$ ipython --no-banner

In [1]: import numpy as np

In [2]: import numpy.linalg as la

In [3]: np.set_printoptions(precision=3, suppress=True, linewidth=100)

In [4]: K = np.load("data.npy")

In [5]: K
Out[5]: 
array([[1.   , 0.9  , 0.81 , 0.729, 0.656, 0.59 , 0.531, 0.478, 0.43 , 0.387],
       [0.9  , 1.   , 0.9  , 0.81 , 0.729, 0.656, 0.59 , 0.531, 0.478, 0.43 ],
       [0.81 , 0.9  , 1.   , 0.9  , 0.81 , 0.729, 0.656, 0.59 , 0.531, 0.478],
       [0.729, 0.81 , 0.9  , 1.   , 0.9  , 0.81 , 0.729, 0.656, 0.59 , 0.531],
       [0.656, 0.729, 0.81 , 0.9  , 1.   , 0.9  , 0.81 , 0.729, 0.656, 0.59 ],
       [0.59 , 0.656, 0.729, 0.81 , 0.9  , 1.   , 0.9  , 0.81 , 0.729, 0.656],
       [0.531, 0.59 , 0.656, 0.729, 0.81 , 0.9  , 1.   , 0.9  , 0.81 , 0.729],
       [0.478, 0.531, 0.59 , 0.656, 0.729, 0.81 , 0.9  , 1.   , 0.9  , 0.81 ],
       [0.43 , 0.478, 0.531, 0.59 , 0.656, 0.729, 0.81 , 0.9  , 1.   , 0.9  ],
       [0.387, 0.43 , 0.478, 0.531, 0.59 , 0.656, 0.729, 0.81 , 0.9  , 1.   ]])

In [6]: M2 = np.array([[1, 2, 2],
   ...:     [1, 1, 1],
   ...:     [1, 1, 2],
   ...:     [3, 1, 0],
   ...:     [3, 0, 2],
   ...:     [0, 2, 0],
   ...:     [3, 0, 0],
   ...:     [2, 3, 2],
   ...:     [1, 2, 1],
   ...:     [0, 2, 2]])

In [7]: la.matrix_rank(np.vstack([K, M2.T]))
Out[7]: np.int64(10)

In [8]: ev, V = la.eigh(K)

In [9]: np.abs(V[:, -1])
Out[9]: array([0.28 , 0.304, 0.321, 0.333, 0.339, 0.339, 0.333, 0.321, 0.304, 0.28 ])

In [10]: np.round(V.T @ K @ V, 3) + 0
Out[10]: 
array([[0.054, 0.   , 0.   , 0.   , 0.   , 0.   , 0.   , 0.   , 0.   , 0.   ],
       [0.   , 0.058, 0.   , 0.   , 0.   , 0.   , 0.   , 0.   , 0.   , 0.   ],
       [0.   , 0.   , 0.066, 0.   , 0.   , 0.   , 0.   , 0.   , 0.   , 0.   ],
       [0.   , 0.   , 0.   , 0.08 , 0.   , 0.   , 0.   , 0.   , 0.   , 0.   ],
       [0.   , 0.   , 0.   , 0.   , 0.104, 0.   , 0.   , 0.   , 0.   , 0.   ],
       [0.   , 0.   , 0.   , 0.   , 0.   , 0.148, 0.   , 0.   , 0.   , 0.   ],
       [0.   , 0.   , 0.   , 0.   , 0.   , 0.   , 0.243, 0.   , 0.   , 0.   ],
       [0.   , 0.   , 0.   , 0.   , 0.   , 0.   , 0.   , 0.492, 0.   , 0.   ],
       [0.   , 0.   , 0.   , 0.   , 0.   , 0.   , 0.   , 0.   , 1.449, 0.   ],
       [0.   , 0.   , 0.   , 0.   , 0.   , 0.   , 0.   , 0.   , 0.   , 7.306]])

In [11]: ev.sum(), np.trace(K)
Out[11]: (np.float64(10.0), np.float64(10.0))

In [12]: np.round(V.T @ V, 3) + 0
Out[12]: 
array([[1., 0., 0., 0., 0., 0., 0., 0., 0., 0.],
       [0., 1., 0., 0., 0., 0., 0., 0., 0., 0.],
       [0., 0., 1., 0., 0., 0., 0., 0., 0., 0.],
       [0., 0., 0., 1., 0., 0., 0., 0., 0., 0.],
       [0., 0., 0., 0., 1., 0., 0., 0., 0., 0.],
       [0., 0., 0., 0., 0., 1., 0., 0., 0., 0.],
       [0., 0., 0., 0., 0., 0., 1., 0., 0., 0.],
       [0., 0., 0., 0., 0., 0., 0., 1., 0., 0.],
       [0., 0., 0., 0., 0., 0., 0., 0., 1., 0.],
       [0., 0., 0., 0., 0., 0., 0., 0., 0., 1.]])
